>>> import numpy as np
>>> from numpy import linalg as LA
>>> np.set_printoptions(precision=2, suppress=True, linewidth=160)
>>> rd = lambda a: np.round(a, 2) + 0
>>> X = np.load("m.npy")
>>> print(X)
[[22  1  0  4  1  8  8]
 [ 3 28  6  2  3  6  8]
 [ 3  8  9  7  8  9  0]
 [ 5  1  7  0  0  0  7]
 [ 6  8  9  7 -6  9  5]
 [ 1  6  0  0  8 -4  3]
 [ 2  9  4  8  4  4 21]]
>>> other = X / LA.norm(X, axis=1, keepdims=True)
>>> cov = other @ other.T
>>> print(np.argwhere(np.triu(np.abs(cov) > 0.95, 1)))
[]
>>> print((cov - 2 * np.eye(7)).round(6).argmax(axis=1))
[3 2 4 6 2 1 3]
>>> q, V = LA.qr(X[:, :4])[0], LA.qr(X[:, 4:])[0]
>>> s = LA.svd(q.T @ V, compute_uv=False)
>>> print(rd(LA.norm(q @ q.T - V @ V.T, 2)))
1.0
>>> print((s > 0.9).sum())
1
>>> print(rd(s))
[0.99 0.39 0.13]
>>> x = np.array([-3, -2, -1, 3, -2, 2, 3])
>>> y = X @ x
>>> print(y)
[-18 -35 -11  -3  23 -30  59]
>>> print(rd(LA.solve(X, 2 * y)))
[-6. -4. -2.  6. -4.  4.  6.]
>>> print(rd(LA.solve(X.T, X[0])))
[1. 0. 0. 0. 0. 0. 0.]
>>> print(rd(LA.solve(X, y)))
[-3. -2. -1.  3. -2.  2.  3.]
>>> print(rd(LA.solve(X, X[:, 5])))
[0. 0. 0. 0. 0. 1. 0.]
>>> other = X[0, 0] * X[1:] - np.outer(X[1:, 0], X[0])
>>> print(other)
[[   0  613  132   32   63  108  152]
 [   0  173  198  142  173  174  -24]
 [   0   17  154  -20   -5  -40  114]
 [   0  170  198  130 -138  150   62]
 [   0  131    0   -4  175  -96   58]
 [   0  196   88  168   86   72  446]]
>>> print(np.flatnonzero(~other.round(6).any(axis=1)))
[]
>>> print(LA.matrix_rank(other), LA.matrix_rank(X))
6 7
>>> W = np.array([[0, -3, 3],
...     [-2, 0, 1],
...     [3, -3, -1],
...     [2, -3, -1],
...     [3, -1, -1],
...     [-1, -3, 3],
...     [3, -3, -3]])
>>> b = np.array([3, 2, 3])
>>> act = np.maximum(X @ W + b, 0)
>>> print(act)
[[28  0 65]
 [ 0  0 23]
 [43  0 23]
 [43  0  0]
 [16  0 31]
 [28  0  0]
 [84  0  0]]
>>> print(rd((act > 0).mean(axis=0)))
[0.86 0.   0.57]
>>> print((act > 0).astype(int))
[[1 0 1]
 [0 0 1]
 [1 0 1]
 [1 0 0]
 [1 0 1]
 [1 0 0]
 [1 0 0]]
>>> C = np.array([[-2, 1], [-2, -5], [-1, 0]])
>>> print(W @ C)
[[ 3 15]
 [ 3 -2]
 [ 1 18]
 [ 3 17]
 [-3  8]
 [ 5 14]
 [ 3 18]]
>>> print((act @ C).round(6).argmax(axis=1))
[1 1 1 1 1 1 1]
>>> J = np.loadtxt("mat.csv", delimiter=",")
>>> print(J)
[[1.   0.7  0.49 0.34 0.24 0.17 0.12 0.08]
 [0.7  1.   0.7  0.49 0.34 0.24 0.17 0.12]
 [0.49 0.7  1.   0.7  0.49 0.34 0.24 0.17]
 [0.34 0.49 0.7  1.   0.7  0.49 0.34 0.24]
 [0.24 0.34 0.49 0.7  1.   0.7  0.49 0.34]
 [0.17 0.24 0.34 0.49 0.7  1.   0.7  0.49]
 [0.12 0.17 0.24 0.34 0.49 0.7  1.   0.7 ]
 [0.08 0.12 0.17 0.24 0.34 0.49 0.7  1.  ]]
>>> other = LA.inv(J)
>>> print(rd(LA.cond(J)))
20.97
>>> print(rd(LA.det(J) * other))
[[ 0.02 -0.01  0.    0.    0.    0.    0.    0.  ]
 [-0.01  0.03 -0.01  0.    0.    0.    0.    0.  ]
 [ 0.   -0.01  0.03 -0.01  0.    0.    0.    0.  ]
 [ 0.    0.   -0.01  0.03 -0.01  0.    0.    0.  ]
 [ 0.    0.    0.   -0.01  0.03 -0.01  0.    0.  ]
 [ 0.    0.    0.    0.   -0.01  0.03 -0.01  0.  ]
 [ 0.    0.    0.    0.    0.   -0.01  0.03 -0.01]
 [ 0.    0.    0.    0.    0.    0.   -0.01  0.02]]
>>> print((np.abs(other) > 1e-9).astype(int))
[[1 1 1 1 1 1 1 1]
 [1 1 1 1 1 1 1 1]
 [1 1 1 1 1 1 1 1]
 [1 1 1 1 1 1 1 1]
 [1 1 1 1 1 1 1 1]
 [1 1 1 1 1 1 1 1]
 [1 1 1 1 1 1 1 1]
 [1 1 1 1 1 1 1 1]]
>>> print(rd(LA.slogdet(J)[0]))
1.0
>>> print(np.allclose(other, J.T))
False
>>> print(rd(J @ other))
[[1. 0. 0. 0. 0. 0. 0. 0.]
 [0. 1. 0. 0. 0. 0. 0. 0.]
 [0. 0. 1. 0. 0. 0. 0. 0.]
 [0. 0. 0. 1. 0. 0. 0. 0.]
 [0. 0. 0. 0. 1. 0. 0. 0.]
 [0. 0. 0. 0. 0. 1. 0. 0.]
 [0. 0. 0. 0. 0. 0. 1. 0.]
 [0. 0. 0. 0. 0. 0. 0. 1.]]
